% python3 -q
>>> import numpy as np
>>> np.set_printoptions(precision=3, suppress=True, linewidth=160, sign=" ")
>>> X = np.load("block0.npy")
>>> X
array([[ 0.9,  0.8,  0.2,  0.2, -0.2,  0.9],
       [ 1.4, -0.7,  0.3,  0.3, -0.9,  1.1],
       [ 0.5, -1.1, -1.4,  0.5,  0.4, -1.3]])
>>> w1 = np.array([[-3, -3], [0, 4], [-6, -8], [9, 3], [-7, -5], [-3, 3]])
>>> beta = np.array([0, 1])
>>> H = np.maximum(X @ w1 + beta, 0)
>>> H
array([[  0. ,   4.2],
       [  0. ,   0.3],
       [ 12.5,   1.9]])
>>> (H > 0).astype(int)
array([[ 0,  1],
       [ 0,  1],
       [ 1,  1]])
>>> basis = np.array([[1, -5], [-5, 5]])
>>> w1 @ basis
array([[ 12,   0],
       [-20,  20],
       [ 34, -10],
       [ -6, -30],
       [ 18,  10],
       [-18,  30]])
>>> A2 = X / np.sqrt((X ** 2).mean(axis=1, keepdims=True))
>>> print(np.linalg.matrix_rank(A2) == np.linalg.matrix_rank(X))
True
>>> np.linalg.matrix_rank(X - X.mean(axis=1, keepdims=True))
np.int64(3)
>>> X - X.mean(axis=1, keepdims=True)
array([[ 0.433,  0.333, -0.267, -0.267, -0.667,  0.433],
       [ 1.15 , -0.95 ,  0.05 ,  0.05 , -1.15 ,  0.85 ],
       [ 0.9  , -0.7  , -1.   ,  0.9  ,  0.8  , -0.9  ]])
>>> W0 = np.loadtxt("case19.csv", delimiter=",")
>>> print(W0)
[[ 50. -45. -15.]
 [-45.  41.  12.]
 [-15.  12.   9.]]
>>> left, sig, Vt = np.linalg.svd(W0)
>>> sig.round(3) + 0
array([ 95.,   5.,   0.])
>>> np.argmax(sig[:-1] / (sig[1:] + 1e-6)) + 1
np.int64(2)
>>> A2 = left[:, :2] @ np.diag(sig[:2]) @ Vt[:2]
>>> A2
array([[ 50., -45., -15.],
       [-45.,  41.,  12.],
       [-15.,  12.,   9.]])
>>> round(float(np.linalg.norm(W0 - A2, 2)), 3), round(sig[2], 3)
(0.0, np.float64(0.0))
>>> np.linalg.matrix_rank(W0, rtol=0.05)
np.int64(2)
>>> round(np.abs(W0 - A2).max(), 3)
np.float64(0.0)
>>> np.linalg.matrix_rank(A2)
np.int64(2)
>>> feats = np.array([[-3, 2, -2, 1, 0, -1, -1],
...     [0, -1, 3, -3, -3, 1, 0],
...     [1, 3, 0, -1, 0, 1, 2]])
>>> feats[1] = feats[0]
>>> feats
array([[-3,  2, -2,  1,  0, -1, -1],
       [-3,  2, -2,  1,  0, -1, -1],
       [ 1,  3,  0, -1,  0,  1,  2]])
>>> rk = np.linalg.matrix_rank(feats)
>>> rk
np.int64(2)
>>> null = np.linalg.svd(feats)[2][rk:].T
>>> [int(np.linalg.matrix_rank(np.delete(feats, i, axis=0))) for i in range(3)]
[2, 2, 1]
